>>> import numpy as np
>>> from numpy import linalg as LA
>>> np.set_printoptions(suppress=True, linewidth=140)
>>> X = np.load("m.npy")
>>> print(X.round(3))
[[ 0.053 -0.947 -0.316]
 [-0.947  0.053 -0.316]
 [-0.316 -0.316  0.895]]
>>> out = np.array([[2, 0, 0], [0, 0, 1]])
>>> basis = np.kron(out, X)
>>> print(LA.matrix_rank(basis))
6
>>> print(basis.round(3))
[[ 0.105 -1.895 -0.632  0.    -0.    -0.     0.    -0.    -0.   ]
 [-1.895  0.105 -0.632 -0.     0.    -0.    -0.     0.    -0.   ]
 [-0.632 -0.632  1.789 -0.    -0.     0.    -0.    -0.     0.   ]
 [ 0.    -0.    -0.     0.    -0.    -0.     0.053 -0.947 -0.316]
 [-0.     0.    -0.    -0.     0.    -0.    -0.947  0.053 -0.316]
 [-0.    -0.     0.    -0.    -0.     0.    -0.316 -0.316  0.895]]
>>> print(np.all(LA.eigvalsh(X) > 0))
False
>>> print(round(float(LA.eigvalsh(X).min()), 3))
-1.0
>>> print([round(float(LA.det(X[:i, :i])), 2) + 0 for i in range(1, 4)])
[0.05, -0.89, -1.0]
>>> vec = np.array([2, 1, 1])
>>> print(round(float(LA.norm(vec)), 3), round(LA.norm(X @ vec), 3))
2.449 2.449
>>> print(round(LA.det(X), 3))
-1.0
>>> print(np.round(LA.inv(X), 3))
[[ 0.053 -0.947 -0.316]
 [-0.947  0.053 -0.316]
 [-0.316 -0.316  0.895]]
>>> P = np.triu(np.array([[3, 0, 5], [5, 3, 0], [1, 1, 1]]), 1) + np.eye(3)
>>> out = P @ X @ LA.inv(P)
>>> print(LA.matrix_rank(out))
3
>>> print(round(float(LA.det(out)), 3))
-1.0
>>> print(np.round(P @ X - X @ P, 3))
[[-1.579 -1.579  4.211]
 [ 0.     0.     4.737]
 [ 0.     0.     1.579]]
>>> F = np.load("w.npy")
>>> print(F)
[[ 0  0 -1  0]
 [ 0  0  0  0]
 [-3  0  0  0]
 [ 0  1  0  0]]
>>> rk = LA.matrix_rank(F)
>>> print(rk)
3
>>> null = LA.svd(F)[2][rk:].T
>>> print([int(LA.matrix_rank(F[:, :j + 1])) for j in range(4)])
[1, 2, 3, 3]
>>> print(null.shape)
(4, 1)
>>> print([int(LA.matrix_rank(np.delete(F, i, axis=0))) for i in range(4)])
[2, 3, 2, 2]
>>> rng = np.random.default_rng(8334)
>>> z = rng.permutation(4)
>>> print(z)
[1 0 3 2]
>>> out = F[z][:, z]
>>> print(np.diag(out))
[0 0 0 0]
>>> print(np.round(LA.eigvals(F), 3))
[ 1.732 -1.732  0.     0.   ]
>>> print(np.kron(np.eye(2, dtype=int), F))
[[ 0  0 -1  0  0  0  0  0]
 [ 0  0  0  0  0  0  0  0]
 [-3  0  0  0  0  0  0  0]
 [ 0  1  0  0  0  0  0  0]
 [ 0  0  0  0  0  0 -1  0]
 [ 0  0  0  0  0  0  0  0]
 [ 0  0  0  0 -3  0  0  0]
 [ 0  0  0  0  0  1  0  0]]
>>> print(np.round(LA.det(F.T), 3))
0.0
>>> theta = rng.uniform(0, 2 * np.pi, 23)
>>> Q, _ = LA.qr(np.array([[-0.5, -0.3], [1.6, 0.4], [-1.0, 0.8]]))
>>> M = 3 * np.c_[np.cos(theta), np.sin(theta)] @ Q.T
>>> print(M.round(3))
[[-0.449  1.967 -2.221]
 [-1.132  1.91   2.017]
 [-1.161  2.766  0.05 ]
 [-1.195  2.213  1.636]
 [-1.043  1.57   2.333]
 [ 0.289  0.486 -2.946]
 [-0.774  0.735  2.804]
 [-0.789  2.486 -1.482]
 [-1.211  2.691  0.541]
 [ 1.079 -1.699 -2.225]
 [ 0.056  0.996 -2.829]
 [-1.143  2.773 -0.074]
 [-1.228  2.512  1.087]
 [-0.909  1.131  2.626]
 [ 0.476 -2.012  2.173]
 [-1.203  2.713  0.437]
 [ 0.602 -0.274 -2.926]
 [-1.167  2.762  0.097]
 [ 1.21  -2.695 -0.524]
 [ 0.395 -1.873  2.31 ]
 [ 0.248  0.577 -2.933]
 [-1.174  2.757  0.15 ]
 [ 0.356 -1.804  2.371]]
>>> rk = LA.matrix_rank(M)
>>> print(rk)
2
>>> null = LA.svd(M)[2][rk:].T
>>> print(np.round(M @ null, 3) + 0)
[[0.]
 [0.]
 [0.]
 [0.]
 [0.]
 [0.]
 [0.]
 [0.]
 [0.]
 [0.]
 [0.]
 [0.]
 [0.]
 [0.]
 [0.]
 [0.]
 [0.]
 [0.]
 [0.]
 [0.]
 [0.]
 [0.]
 [0.]]
>>> print(LA.matrix_rank(M.T @ M), LA.matrix_rank(M @ M.T))
2 2
>>> C2 = np.cov(M, rowvar=False)
>>> print(C2.round(3))
[[ 0.695 -1.403 -0.66 ]
 [-1.403  3.39  -0.057]
 [-0.66  -0.057  4.103]]
>>> print(np.round(LA.eigvalsh(C2)[::-1], 3) + 0)
[4.323 3.864 0.   ]
>>> print(np.argwhere(np.triu(np.abs(np.corrcoef(M.T)) > 0.8, 1)))
[[0 1]]
>>> print(np.round(np.median(M, axis=0), 3))
[-0.789  1.57   0.15 ]
>>> mat = np.load("block13.npy")
>>> print(mat)
[[0 3 0]
 [2 0 0]
 [0 2 0]
 [0 6 4]
 [0 2 0]
 [0 3 0]
 [0 2 0]
 [0 6 4]
 [1 1 0]
 [2 0 0]
 [0 6 4]
 [0 3 0]
 [1 1 0]
 [0 6 4]
 [0 3 0]
 [0 4 0]
 [2 0 0]
 [0 2 0]
 [0 5 2]
 [0 5 2]]
>>> W = np.array([[1, 0, 2, 2], [0, 0, 2, 1], [2, 2, 2, 2]])
>>> c = np.array([2, 1, -2, 1])
>>> H = np.maximum(mat @ W + c, 0)
>>> print((H > 0).astype(int))
[[1 1 1 1]
 [1 1 1 1]
 [1 1 1 1]
 [1 1 1 1]
 [1 1 1 1]
 [1 1 1 1]
 [1 1 1 1]
 [1 1 1 1]
 [1 1 1 1]
 [1 1 1 1]
 [1 1 1 1]
 [1 1 1 1]
 [1 1 1 1]
 [1 1 1 1]
 [1 1 1 1]
 [1 1 1 1]
 [1 1 1 1]
 [1 1 1 1]
 [1 1 1 1]
 [1 1 1 1]]
>>> basis = np.array([[3, 1], [-2, 3], [1, 3], [-3, -1]])
>>> print((H @ basis).round(6).argmax(axis=1))
[1 1 1 1 1 1 1 1 1 1 1 1 1 1 1 1 1 1 1 1]
>>> Xs = mat - mat.mean(axis=0)
>>> Uu, sig, vt = LA.svd(Xs, full_matrices=False)
>>> print(np.round(Xs.mean(axis=0), 3) + 0)
[0. 0. 0.]
>>> print(sig.round(3))
[11.421  3.886  1.121]
>>> print(round((sig ** 2).sum() ** 2 / (sig ** 4).sum(), 3))
1.25
>>> print(np.abs(Uu[:, 0]).argmax())
3
>>> print(np.round(np.abs(vt[-1]), 3))
[0.771 0.485 0.413]
>>> data = np.eye(3, dtype=int)[rng.permutation(3)] * np.array([1, 1, -2])
>>> print(data)
[[ 1  0  0]
 [ 0  0 -2]
 [ 0  1  0]]
>>> print(np.round(LA.eigvals(data), 3))
[0.+1.414j 0.-1.414j 1.+0.j   ]
>>> print(np.round(np.poly(data), 3))
[ 1. -1.  2. -2.]
>>> print(np.einsum("ij,ji->", data, data))
-3
>>> print(round(float(LA.det(data.T)), 3))
2.0
>>> print(np.round(LA.pinv(data), 3))
[[ 1.   0.   0. ]
 [ 0.   0.   1. ]
 [ 0.  -0.5  0. ]]
>>> print(data @ data.T)
[[1 0 0]
 [0 4 0]
 [0 0 1]]
>>> print(data[:, 2] @ data[:, 0])
0
>>> print(np.round(LA.norm(data, axis=0), 3))
[1. 1. 2.]
>>> print(np.round(LA.svd(data, compute_uv=False), 3))
[2. 1. 1.]
>>> Q, V = LA.qr(data[:, :1])[0], LA.qr(data[:, 1:])[0]
>>> sig = LA.svd(Q.T @ V, compute_uv=False)
>>> print((sig > 0.9).sum())
0
>>> print(sig)
[0.]
>>> r0 = np.array([0, 1, 1])
>>> out = data + np.outer(r0, np.eye(3)[1])
>>> print(LA.matrix_rank(out - data))
1
>>> print(out)
[[ 1.  0.  0.]
 [ 0.  1. -2.]
 [ 0.  2.  0.]]
>>> print(LA.matrix_rank(LA.inv(out) - LA.inv(data), tol=1e-8))
1
>>> vec = np.array([-8, 2, -6])
>>> y = out @ vec
>>> print(y)
[-8. 14.  4.]
>>> print(np.round(LA.solve(out.T, out[1]), 3))
[0. 1. 0.]
>>> print(np.round(LA.solve(out, out[:, 2]), 3))
[0. 0. 1.]
>>> print(np.round(LA.solve(out, 5 * y), 3))
[-40.  10. -30.]
>>> print(np.round(LA.solve(out, y), 3))
[-8.  2. -6.]
>>> J = np.load("dump.npy")
>>> print(J.round(3))
[[-0.867  0.333  0.067]
 [ 0.333 -0.167  0.167]
 [ 0.067  0.167 -0.967]]
>>> P = np.triu(np.array([[0, 0, 0], [1, 0, 0], [2, 1, 0]]), 1) + np.eye(3)
>>> out = P @ J @ LA.inv(P)
>>> print(LA.matrix_rank(out))
2
>>> print(P @ J - J @ P)
[[0. 0. 0.]
 [0. 0. 0.]
 [0. 0. 0.]]
>>> print(round(np.trace(out), 3), round(float(np.trace(J)), 3))
-2.0 -2.0
>>> print(round(float(LA.det(out)), 3))
0.0
>>> print(out.round(3))
[[-0.867  0.333  0.067]
 [ 0.333 -0.167  0.167]
 [ 0.067  0.167 -0.967]]
>>> out = X / np.sqrt((X ** 2).mean(axis=1, keepdims=True))
>>> print(np.round(LA.norm(out, axis=1), 3))
[1.732 1.732 1.732]
>>> print(LA.matrix_rank(out) == LA.matrix_rank(X))
True
>>> print(out[0].round(3))
[ 0.091 -1.641 -0.547]
>>> print(LA.matrix_rank(X - X.mean(axis=1, keepdims=True)))
2
>>> print(np.argsort(-LA.norm(J, axis=0).round(6), kind="stable")[:3])
[2 0 1]
>>> print([round(float(x), 3) for x in LA.svd(J, compute_uv=False)[:3]])
[1.0, 1.0, 0.0]
>>> A = np.load("case5.npy")
>>> print(A)
[[ 2  3 -1]
 [-1  3 -1]
 [-1  2 -4]
 [-1  4 -3]
 [-1  6 -1]
 [ 0  7 -4]
 [ 3  9 -4]
 [ 6  8 -6]
 [ 9 11 -6]
 [ 6 11 -4]
 [ 4 10 -4]
 [ 7 12 -6]
 [ 4 10 -4]
 [ 4 10 -4]
 [ 4 12 -4]]
>>> Xs = (A - A.mean(axis=0)) / A.std(axis=0)
>>> print(np.round(Xs.std(axis=0), 3))
[1. 1. 1.]
>>> print(np.argwhere(np.abs(Xs) > 2))
[]
>>> c = LA.lstsq(np.delete(Xs, 0, axis=1), Xs[:, 0])[0]
>>> print(np.round(1 - np.var(Xs[:, 0] - np.delete(Xs, 0, axis=1) @ c), 3))
0.744
>>> print(np.abs(c).argmax())
0
